$ ipython --no-banner

In [1]: import numpy as np

In [2]: np.set_printoptions(precision=2, suppress=True, linewidth=120)

In [3]: J = np.arange(60).reshape(6, 10) + 2

In [4]: J
Out[4]: 
array([[ 2,  3,  4,  5,  6,  7,  8,  9, 10, 11],
       [12, 13, 14, 15, 16, 17, 18, 19, 20, 21],
       [22, 23, 24, 25, 26, 27, 28, 29, 30, 31],
       [32, 33, 34, 35, 36, 37, 38, 39, 40, 41],
       [42, 43, 44, 45, 46, 47, 48, 49, 50, 51],
       [52, 53, 54, 55, 56, 57, 58, 59, 60, 61]])

In [5]: # rank 2

In [6]: def softmax(z):
   ...:     e = np.exp(z - z.max(axis=-1, keepdims=True))
   ...:     return e / e.sum(axis=-1, keepdims=True)
   ...: 

In [7]: print(np.round(softmax(J[0] + 3), 2) + 0)
[0.   0.   0.   0.   0.   0.01 0.03 0.09 0.23 0.63]

In [8]: np.round(softmax(J[0]), 2) + 0
Out[8]: array([0.  , 0.  , 0.  , 0.  , 0.  , 0.01, 0.03, 0.09, 0.23, 0.63])

In [9]: scores = J @ J.T / np.sqrt(10)

In [10]: print(softmax(scores)[0] @ J)
[52. 53. 54. 55. 56. 57. 58. 59. 60. 61.]

In [11]: np.round(softmax(scores), 2) + 0
Out[11]: 
array([[0., 0., 0., 0., 0., 1.],
       [0., 0., 0., 0., 0., 1.],
       [0., 0., 0., 0., 0., 1.],
       [0., 0., 0., 0., 0., 1.],
       [0., 0., 0., 0., 0., 1.],
       [0., 0., 0., 0., 0., 1.]])

In [12]: Uu, sigma, VT = np.linalg.svd(J)

In [13]: np.argmax(sigma[:-1] / (sigma[1:] + 1e-6)) + 1
Out[13]: np.int64(2)

In [14]: other = Uu[:, :2] @ np.diag(sigma[:2]) @ VT[:2]

In [15]: round(float(np.linalg.norm(J - other, 2)), 2), round(sigma[2], 2)
Out[15]: (0.0, np.float64(0.0))

In [16]: round(float(np.abs(J - other).max()), 2)
Out[16]: 0.0

In [17]: q, _ = np.linalg.qr(np.array([[-0.4, -0.2],
    ...:     [-0.5, 0.2],
    ...:     [0.9, -1.0],
    ...:     [1.7, -1.5],
    ...:     [-0.3, 1.3],
    ...:     [1.6, 0.6]]))

In [18]: arr = q @ q.T

In [19]: arr.round(2) + 0
Out[19]: 
array([[ 0.06,  0.03,  0.  , -0.03, -0.09, -0.21],
       [ 0.03,  0.04, -0.06, -0.12,  0.02, -0.12],
       [ 0.  , -0.06,  0.21,  0.34, -0.21,  0.02],
       [-0.03, -0.12,  0.34,  0.57, -0.29,  0.16],
       [-0.09,  0.02, -0.21, -0.29,  0.35,  0.29],
       [-0.21, -0.12,  0.02,  0.16,  0.29,  0.78]])

In [20]: vals, V = np.linalg.eigh(arr)

In [21]: print(np.round(np.linalg.eigvalsh(arr + -1 * np.eye(6)), 2) + 0)
[-1. -1. -1. -1.  0.  0.]

In [22]: print(np.round(V @ np.diag(vals) @ V.T, 2) + 0)
[[ 0.06  0.03  0.   -0.03 -0.09 -0.21]
 [ 0.03  0.04 -0.06 -0.12  0.02 -0.12]
 [ 0.   -0.06  0.21  0.34 -0.21  0.02]
 [-0.03 -0.12  0.34  0.57 -0.29  0.16]
 [-0.09  0.02 -0.21 -0.29  0.35  0.29]
 [-0.21 -0.12  0.02  0.16  0.29  0.78]]

In [23]: np.round(np.linalg.eigvalsh(arr @ arr), 2) + 0
Out[23]: array([0., 0., 0., 0., 1., 1.])

In [24]: (vals > 1e-8).sum(), (vals < -1e-8).sum()
Out[24]: (np.int64(2), np.int64(0))

In [25]: print(vals.round(2) + 0)
[0. 0. 0. 0. 1. 1.]

In [26]: np.round(V.T @ V, 2) + 0
Out[26]: 
array([[1., 0., 0., 0., 0., 0.],
       [0., 1., 0., 0., 0., 0.],
       [0., 0., 1., 0., 0., 0.],
       [0., 0., 0., 1., 0., 0.],
       [0., 0., 0., 0., 1., 0.],
       [0., 0., 0., 0., 0., 1.]])

In [27]: rank = np.linalg.matrix_rank(arr)

In [28]: rank
Out[28]: np.int64(2)

In [29]: null = np.linalg.svd(arr)[2][rank:].T

In [30]: np.allclose(arr @ null, 0)
Out[30]: True

In [31]: data = np.loadtxt("run16.csv", delimiter=",")

In [32]: data
Out[32]: 
array([[-0.7,  0.1,  1.3,  0.6,  0.2],
       [ 1.8, -0.5,  1.1,  1.9,  1.1],
       [-1.8, -0.7,  0.9, -1.1, -1.8],
       [ 0.9,  1.1, -0.2, -0.8,  0.6],
       [ 0.6, -0.8,  0.9,  0.8, -1.4],
       [ 1.4,  0.5,  0.9, -0.7,  0.9]])

In [33]: P = data @ np.linalg.solve(data.T @ data, data.T)

In [34]: print(np.round(np.trace(P), 2))
5.0

In [35]: np.round(np.linalg.eigvalsh(P), 2) + 0
Out[35]: array([0., 1., 1., 1., 1., 1.])

In [36]: np.allclose(P @ P, P)
Out[36]: True

In [37]: vec = np.array([0, -1, -1, 1, 2])

In [38]: target = data @ vec

In [39]: np.round(np.linalg.pinv(data) @ data, 2) + 0
Out[39]: 
array([[1., 0., 0., 0., 0.],
       [0., 1., 0., 0., 0.],
       [0., 0., 1., 0., 0.],
       [0., 0., 0., 1., 0.],
       [0., 0., 0., 0., 1.]])

In [40]: np.round(np.linalg.solve(data.T @ data, data.T @ target), 2) + 0
Out[40]: array([ 0., -1., -1.,  1.,  2.])

In [41]: target
Out[41]: array([-0.4,  3.5, -4.9, -0.5, -2.1, -0.3])

In [42]: rng = np.random.default_rng(306435)

In [43]: target = target + 0.1 * rng.normal(size=6)

In [44]: target
Out[44]: array([-0.1 ,  3.56, -4.97, -0.55, -1.92, -0.37])

In [45]: b, *_ = np.linalg.lstsq(data, target)

In [46]: print(np.round(np.linalg.norm(target - data @ b), 2))
0.1

In [47]: [round(float(np.linalg.norm(np.linalg.solve(data.T @ data + lam * np.eye(5), data.T @ target))), 2) for lam in (0, 1, 10, 100)]
Out[47]: [2.52, 1.93, 0.95, 0.2]

In [48]: b
Out[48]: array([-0.06, -0.71, -0.91,  1.21,  1.88])

In [49]: t = np.radians(30)

In [50]: Rm = np.eye(5)

In [51]: Rm[2, 2] = Rm[0, 0] = np.cos(t)

In [52]: Rm[2, 0], Rm[0, 2] = -np.sin(t), np.sin(t)

In [53]: print(Rm)
[[ 0.87  0.    0.5   0.    0.  ]
 [ 0.    1.    0.    0.    0.  ]
 [-0.5   0.    0.87  0.    0.  ]
 [ 0.    0.    0.    1.    0.  ]
 [ 0.    0.    0.    0.    1.  ]]

In [54]: other = data @ Rm.T

In [55]: print(np.allclose(np.linalg.norm(data, axis=1), np.linalg.norm(other, axis=1)))
True

In [56]: print(round(float(np.linalg.det(Rm)), 2), np.round(np.trace(Rm), 2))
1.0 4.73

In [57]: print(np.allclose(data @ data.T, other @ other.T))
True

In [58]: K = np.loadtxt("x.csv", delimiter=",")

In [59]: K
Out[59]: 
array([[  1.1,   0.9,  -0.7,  -0.1, -11. ],
       [  2. ,  -0.6,   0.4,  -0.4,  -6. ],
       [ -0.1,   0.9,   1.9,   0.9,   7. ],
       [ -1. ,   0.7,  -0.3,   1.9,  -8. ]])

In [60]: Uu, sigma, VT = np.linalg.svd(K, full_matrices=False)

In [61]: sigma
Out[61]: array([16.52,  3.  ,  2.17,  0.99])

In [62]: np.round(Uu.T @ Uu, 2) + 0
Out[62]: 
array([[1., 0., 0., 0.],
       [0., 1., 0., 0.],
       [0., 0., 1., 0.],
       [0., 0., 0., 1.]])

In [63]: print(np.abs(Uu[:, 0]).round(6).argmax())
0

In [64]: np.round(np.sqrt((sigma ** 2).sum()), 2), round(float(np.linalg.norm(K)), 2)
Out[64]: (np.float64(16.96), 16.96)

In [65]: np.abs(VT[0])
Out[65]: array([0.06, 0.02, 0.08, 0.02, 0.99])

In [66]: np.cumsum(sigma ** 2) / np.sum(sigma ** 2)
Out[66]: array([0.95, 0.98, 1.  , 1.  ])
